>>> import numpy as np
>>> np.set_printoptions(suppress=True, linewidth=140)
>>> J = np.array([[-66.0, -14.0, 27.0, -21.0],
...     [40.0, 10.0, -12.0, 14.0],
...     [-34.0, -5.0, 13.0, -12.0],
...     [136.0, 31.0, -60.0, 41.0]])
>>> print(np.round(np.linalg.det(J[::-1]), 2))
240.0
>>> print(np.round(np.poly(J), 2))
[  1.   2. -31. -32. 240.]
>>> print(round(float(np.linalg.det(J.T)), 2))
240.0
>>> print(np.round(np.linalg.eigvals(J), 2))
[-5. -4.  3.  4.]
>>> print(np.einsum("ij,ji->", J, J))
66.0
>>> hat = np.triu(np.array([[2, 3, 3, 1], [2, 1, 3, 0], [2, 3, 1, 0], [1, 3, 1, 2]]), 1) + np.eye(4)
>>> out = hat @ J @ np.linalg.inv(hat)
>>> print(np.round(np.linalg.det(out), 2))
240.0
>>> print(np.round(np.poly(out), 2))
[  1.   2. -31. -32. 240.]
>>> print((J + J.T) / 2)
[[-66.   13.   -3.5  57.5]
 [ 13.   10.   -8.5  22.5]
 [ -3.5  -8.5  13.  -36. ]
 [ 57.5  22.5 -36.   41. ]]
>>> print(np.trace(J))
-2.0
>>> print(round(float(np.linalg.det(J)), 2))
240.0
>>> print(J @ J)
[[  22.   -2.   -3.    5.]
 [  72.   34.  -36.   18.]
 [ -30.  -11.   31.   -4.]
 [-120.  -23.   60.  -21.]]
>>> print(np.round(np.sort(np.abs(np.linalg.eigvals(J))), 2))
[3. 4. 4. 5.]
>>> print((J - J.T) / 2)
[[  0.  -27.   30.5 -78.5]
 [ 27.    0.   -3.5  -8.5]
 [-30.5   3.5   0.   24. ]
 [ 78.5   8.5 -24.    0. ]]
>>> print(np.round(np.linalg.matrix_power(J, 4), 2))
[[ -170.  -194.   213.   -19.]
 [ 2952.   994. -1476.   738.]
 [-1902.  -563.  1207.  -388.]
 [-3576.  -719.  1788.  -813.]]
>>> print(np.allclose(J @ J.T, J.T @ J))
False
>>> ang = np.radians(135)
>>> R = np.eye(4)
>>> R[3, 3] = R[0, 0] = np.cos(ang)
>>> R[3, 0], R[0, 3] = -np.sin(ang), np.sin(ang)
>>> print(R.round(2))
[[-0.71  0.    0.    0.71]
 [ 0.    1.    0.    0.  ]
 [ 0.    0.    1.    0.  ]
 [-0.71  0.    0.   -0.71]]
>>> out = J @ R.T
>>> print(out.round(2))
[[  31.82  -14.     27.     61.52]
 [ -18.38   10.    -12.    -38.18]
 [  15.56   -5.     13.     32.53]
 [ -67.18   31.    -60.   -125.16]]
>>> print(round(np.linalg.det(R), 2), round(float(np.trace(R)), 2))
1.0 0.59
>>> print(np.round(np.abs(out - J).max(axis=0), 2))
[203.18   0.     0.   166.16]
>>> print(np.allclose(J @ J.T, out @ out.T))
True
>>> print(np.allclose(np.linalg.norm(J, axis=1), np.linalg.norm(out, axis=1)))
True
>>> out = np.array([[-2, 1], [3, 3]])
>>> W2 = np.kron(out, J)
>>> print(np.linalg.matrix_rank(W2))
8
>>> K = np.array([[0, -1, 3, -1, -1, 1, 2, 2, 1, -3, 0, -1],
...     [3, 0, -1, -2, -1, -3, 1, 3, 3, 2, -1, -2],
...     [-1, -3, 1, -1, -3, 1, 2, 3, -3, 2, 1, 0],
...     [1, -1, -2, 1, -2, 0, 0, 1, -2, 0, -3, -3],
...     [-2, -1, 1, -3, -1, -3, 0, -3, 2, 2, -2, 2],
...     [3, -3, 2, 3, -3, 0, 2, 3, 1, -2, 1, 0]])
>>> K[:, 2] = 3 * K[:, 7]
>>> print(K)
[[ 0 -1  6 -1 -1  1  2  2  1 -3  0 -1]
 [ 3  0  9 -2 -1 -3  1  3  3  2 -1 -2]
 [-1 -3  9 -1 -3  1  2  3 -3  2  1  0]
 [ 1 -1  3  1 -2  0  0  1 -2  0 -3 -3]
 [-2 -1 -9 -3 -1 -3  0 -3  2  2 -2  2]
 [ 3 -3  9  3 -3  0  2  3  1 -2  1  0]]
>>> out = np.array([[7, 8],
...     [1, 1],
...     [8, 8],
...     [3, 1],
...     [5, 2],
...     [0, 7],
...     [0, 0],
...     [4, 1],
...     [5, 5],
...     [1, 5],
...     [8, 3],
...     [9, 5]])
>>> print(np.einsum("ij->j", K))
[  4  -9  27  -3 -11  -4   7   9   2   1  -4  -4]
>>> print(K @ out)
[[ 40  38]
 [ 85  86]
 [ 51  62]
 [-34  -5]
 [-99 -94]
 [107  91]]
>>> print(np.einsum("ik,kj->ij", K, out))
[[ 40  38]
 [ 85  86]
 [ 51  62]
 [-34  -5]
 [-99 -94]
 [107  91]]
>>> print(np.einsum("ij,ij->i", K, K))
[ 59 132 129  39 130 136]
>>> ang = np.radians(72)
>>> R = np.eye(12)
>>> R[10, 10] = R[2, 2] = np.cos(ang)
>>> R[10, 2], R[2, 10] = -np.sin(ang), np.sin(ang)
>>> print(R.round(2))
[[ 1.    0.    0.    0.    0.    0.    0.    0.    0.    0.    0.    0.  ]
 [ 0.    1.    0.    0.    0.    0.    0.    0.    0.    0.    0.    0.  ]
 [ 0.    0.    0.31  0.    0.    0.    0.    0.    0.    0.    0.95  0.  ]
 [ 0.    0.    0.    1.    0.    0.    0.    0.    0.    0.    0.    0.  ]
 [ 0.    0.    0.    0.    1.    0.    0.    0.    0.    0.    0.    0.  ]
 [ 0.    0.    0.    0.    0.    1.    0.    0.    0.    0.    0.    0.  ]
 [ 0.    0.    0.    0.    0.    0.    1.    0.    0.    0.    0.    0.  ]
 [ 0.    0.    0.    0.    0.    0.    0.    1.    0.    0.    0.    0.  ]
 [ 0.    0.    0.    0.    0.    0.    0.    0.    1.    0.    0.    0.  ]
 [ 0.    0.    0.    0.    0.    0.    0.    0.    0.    1.    0.    0.  ]
 [ 0.    0.   -0.95  0.    0.    0.    0.    0.    0.    0.    0.31  0.  ]
 [ 0.    0.    0.    0.    0.    0.    0.    0.    0.    0.    0.    1.  ]]
>>> out = K @ R.T
>>> print(np.round(np.linalg.svd(K, compute_uv=False), 2), np.round(np.linalg.svd(out, compute_uv=False), 2))
[21.52  7.72  6.37  5.08  4.75  3.66] [21.52  7.72  6.37  5.08  4.75  3.66]
>>> print(np.allclose(K @ K.T, out @ out.T))
True
>>> print(np.round(np.linalg.det(R), 2), round(float(np.trace(R)), 2))
1.0 10.62
>>> print(round(float(np.linalg.det(R)), 2))
1.0
>>> print((R != 0).astype(int))
[[1 0 0 0 0 0 0 0 0 0 0 0]
 [0 1 0 0 0 0 0 0 0 0 0 0]
 [0 0 1 0 0 0 0 0 0 0 1 0]
 [0 0 0 1 0 0 0 0 0 0 0 0]
 [0 0 0 0 1 0 0 0 0 0 0 0]
 [0 0 0 0 0 1 0 0 0 0 0 0]
 [0 0 0 0 0 0 1 0 0 0 0 0]
 [0 0 0 0 0 0 0 1 0 0 0 0]
 [0 0 0 0 0 0 0 0 1 0 0 0]
 [0 0 0 0 0 0 0 0 0 1 0 0]
 [0 0 1 0 0 0 0 0 0 0 1 0]
 [0 0 0 0 0 0 0 0 0 0 0 1]]
>>> print(np.flatnonzero(np.linalg.matrix_power((R != 0) + (R.T != 0) + np.eye(12), 12)[2]))
[ 2 10]
>>> print(np.round(R @ R, 2))
[[ 1.    0.    0.    0.    0.    0.    0.    0.    0.    0.    0.    0.  ]
 [ 0.    1.    0.    0.    0.    0.    0.    0.    0.    0.    0.    0.  ]
 [ 0.    0.   -0.81  0.    0.    0.    0.    0.    0.    0.    0.59  0.  ]
 [ 0.    0.    0.    1.    0.    0.    0.    0.    0.    0.    0.    0.  ]
 [ 0.    0.    0.    0.    1.    0.    0.    0.    0.    0.    0.    0.  ]
 [ 0.    0.    0.    0.    0.    1.    0.    0.    0.    0.    0.    0.  ]
 [ 0.    0.    0.    0.    0.    0.    1.    0.    0.    0.    0.    0.  ]
 [ 0.    0.    0.    0.    0.    0.    0.    1.    0.    0.    0.    0.  ]
 [ 0.    0.    0.    0.    0.    0.    0.    0.    1.    0.    0.    0.  ]
 [ 0.    0.    0.    0.    0.    0.    0.    0.    0.    1.    0.    0.  ]
 [ 0.    0.   -0.59  0.    0.    0.    0.    0.    0.    0.   -0.81  0.  ]
 [ 0.    0.    0.    0.    0.    0.    0.    0.    0.    0.    0.    1.  ]]
>>> left, sigma = np.linalg.svd(K)
Traceback (most recent call last):
  File "<python-input-55>", line 1, in <module>
    left, sigma = np.linalg.svd(K)
    ^^^^^^^^^^^
ValueError: too many values to unpack (expected 2)
>>> left, sigma, Vt = np.linalg.svd(K, full_matrices=False)
>>> print((sigma > 1e-8).sum())
6
>>> m1 = np.load("run6.npy")
>>> print(m1)
[[4 0 0 0]
 [0 0 0 0]
 [0 0 1 0]
 [0 0 0 2]]
>>> print(np.abs(np.diag(np.linalg.qr(m1)[1])) > 1e-9)
[ True False  True  True]
>>> print(np.unique(m1.round(6), axis=0).shape)
(4, 4)
>>> print(np.linalg.lstsq(m1[:-1].T, m1[-1])[2])
2
>>> x = np.array([1, 0, -1, 4])
>>> a = np.maximum(J @ x, 0)
>>> print(np.tanh(J @ x))
[-1.  1. -1.  1.]
>>> print(a)
[  0. 108.   0. 360.]
>>> print(J.T @ a)
[ 53280.  12240. -22896.  16272.]
>>> print(J * (a > 1e-9)[:, None])
[[ -0.  -0.   0.  -0.]
 [ 40.  10. -12.  14.]
 [ -0.  -0.   0.  -0.]
 [136.  31. -60.  41.]]
>>> arr = np.load("layer15.npy")
>>> print(arr.round(2))
[[ 0.31  0.    0.    0.    0.95  0.    0.  ]
 [ 0.    1.    0.    0.    0.    0.    0.  ]
 [ 0.    0.    1.    0.    0.    0.    0.  ]
 [ 0.    0.    0.    1.    0.    0.    0.  ]
 [-0.95  0.    0.    0.    0.31  0.    0.  ]
 [ 0.    0.    0.    0.    0.    1.    0.  ]
 [ 0.    0.    0.    0.    0.    0.    1.  ]]
>>> x = np.array([3, 3, 4, 1, -3, -5, 2])
>>> target = arr @ x
>>> print(target.round(2))
[-1.93  3.    4.    1.   -3.78 -5.    2.  ]
>>> print(np.round(np.linalg.solve(arr, target), 2))
[ 3.  3.  4.  1. -3. -5.  2.]
>>> print(np.round(np.linalg.solve(arr, arr[:, 3]), 2))
[-0.  0.  0.  1.  0.  0.  0.]
>>> print(np.round(np.linalg.solve(arr, target + arr[:, 0]), 2))
[ 4.  3.  4.  1. -3. -5.  2.]
>>> q, V = np.linalg.qr(arr[:, :4])[0], np.linalg.qr(arr[:, 4:])[0]
>>> sigma = np.linalg.svd(q.T @ V, compute_uv=False)
>>> print(np.degrees(np.arccos(sigma.clip(0, 1))))
[90. 90. 90.]
>>> rng = np.random.default_rng(3765)
>>> lab = rng.permutation(7)
>>> out = arr[:, lab] * rng.choice([-1, 1], 7)
>>> print(out.round(2))
[[-0.31  0.    0.    0.95  0.   -0.    0.  ]
 [-0.    0.    0.    0.    0.   -1.    0.  ]
 [-0.    0.    1.    0.    0.   -0.    0.  ]
 [-0.    1.    0.    0.    0.   -0.    0.  ]
 [ 0.95  0.    0.    0.31  0.   -0.    0.  ]
 [-0.    0.    0.    0.    1.   -0.    0.  ]
 [-0.    0.    0.    0.    0.   -0.    1.  ]]
>>> left, _, Vt = np.linalg.svd(arr.T @ out)
>>> print(np.round(np.linalg.lstsq(arr, out)[0], 2) + 0)
[[-1.  0.  0.  0.  0.  0.  0.]
 [ 0.  0.  0.  0.  0. -1.  0.]
 [ 0.  0.  1.  0.  0.  0.  0.]
 [ 0.  1.  0.  0.  0.  0.  0.]
 [ 0.  0.  0.  1.  0.  0.  0.]
 [ 0.  0.  0.  0.  1.  0.  0.]
 [ 0.  0.  0.  0.  0.  0.  1.]]
>>> print(np.round(left @ Vt, 2) + 0)
[[-1.  0.  0.  0.  0.  0.  0.]
 [ 0.  0.  0.  0.  0. -1.  0.]
 [ 0.  0.  1.  0.  0.  0.  0.]
 [ 0.  1.  0.  0.  0.  0.  0.]
 [ 0.  0.  0.  1.  0.  0.  0.]
 [ 0.  0.  0.  0.  1.  0.  0.]
 [ 0.  0.  0.  0.  0.  0.  1.]]
>>> x = np.array([-2, -2, 1, 2, 3, 0, -3])
>>> a = np.maximum(arr @ x, 0)
>>> print(np.round(np.maximum(arr @ (3 * x), 0), 2))
[6.71 0.   3.   6.   8.49 0.   0.  ]
>>> print(np.round(arr * (a > 1e-9)[:, None], 2))
[[ 0.31  0.    0.    0.    0.95  0.    0.  ]
 [ 0.    0.    0.    0.    0.    0.    0.  ]
 [ 0.    0.    1.    0.    0.    0.    0.  ]
 [ 0.    0.    0.    1.    0.    0.    0.  ]
 [-0.95  0.    0.    0.    0.31  0.    0.  ]
 [ 0.    0.    0.    0.    0.    0.    0.  ]
 [ 0.    0.    0.    0.    0.    0.    0.  ]]
>>> print(np.round(np.maximum(arr @ x, 0) - np.maximum(-arr @ x, 0), 2))
[ 2.24 -2.    1.    2.    2.83  0.   -3.  ]
>>> x = np.array([1, -1, 0, 2, 1, 0, 1])
>>> target = arr @ x
>>> b, lr = np.zeros(7), 1 / np.linalg.norm(arr, 2) ** 2
>>> for i in range(6):
...     b -= lr * arr.T @ (arr @ b - target)
...     if i % 2 == 0: print(i, round(np.linalg.norm(arr @ b - target), 2))
... 
0 0.0
2 0.0
4 0.0
>>> print(np.round(np.linalg.cond(arr), 2))
1.0
>>> print(b.round(2))
[ 1. -1.  0.  2.  1.  0.  1.]
>>> lab = rng.integers(0, 3, 9)
>>> A = (lab[:, None] == lab) * 5 + np.eye(9)
>>> print(A)
[[6. 0. 5. 0. 0. 5. 5. 0. 0.]
 [0. 6. 0. 0. 5. 0. 0. 5. 5.]
 [5. 0. 6. 0. 0. 5. 5. 0. 0.]
 [0. 0. 0. 6. 0. 0. 0. 0. 0.]
 [0. 5. 0. 0. 6. 0. 0. 5. 5.]
 [5. 0. 5. 0. 0. 6. 5. 0. 0.]
 [5. 0. 5. 0. 0. 5. 6. 0. 0.]
 [0. 5. 0. 0. 5. 0. 0. 6. 5.]
 [0. 5. 0. 0. 5. 0. 0. 5. 6.]]
>>> print(np.trace(A))
54.0
>>> print(A @ A)
[[111.   0. 110.   0.   0. 110. 110.   0.   0.]
 [  0. 111.   0.   0. 110.   0.   0. 110. 110.]
 [110.   0. 111.   0.   0. 110. 110.   0.   0.]
 [  0.   0.   0.  36.   0.   0.   0.   0.   0.]
 [  0. 110.   0.   0. 111.   0.   0. 110. 110.]
 [110.   0. 110.   0.   0. 111. 110.   0.   0.]
 [110.   0. 110.   0.   0. 110. 111.   0.   0.]
 [  0. 110.   0.   0. 110.   0.   0. 111. 110.]
 [  0. 110.   0.   0. 110.   0.   0. 110. 111.]]
>>> print(np.round(np.sort(np.abs(np.linalg.eigvals(A))), 2))
[ 1.  1.  1.  1.  1.  1.  6. 21. 21.]
>>> print(round(np.abs(np.linalg.eigvals(A)).max(), 2))
21.0
>>> print(np.allclose(A @ A.T, A.T @ A))
True
>>> print(np.round(np.linalg.matrix_power(A, 4), 2))
[[48621.     0. 48620.     0.     0. 48620. 48620.     0.     0.]
 [    0. 48621.     0.     0. 48620.     0.     0. 48620. 48620.]
 [48620.     0. 48621.     0.     0. 48620. 48620.     0.     0.]
 [    0.     0.     0.  1296.     0.     0.     0.     0.     0.]
 [    0. 48620.     0.     0. 48621.     0.     0. 48620. 48620.]
 [48620.     0. 48620.     0.     0. 48621. 48620.     0.     0.]
 [48620.     0. 48620.     0.     0. 48620. 48621.     0.     0.]
 [    0. 48620.     0.     0. 48620.     0.     0. 48621. 48620.]
 [    0. 48620.     0.     0. 48620.     0.     0. 48620. 48621.]]
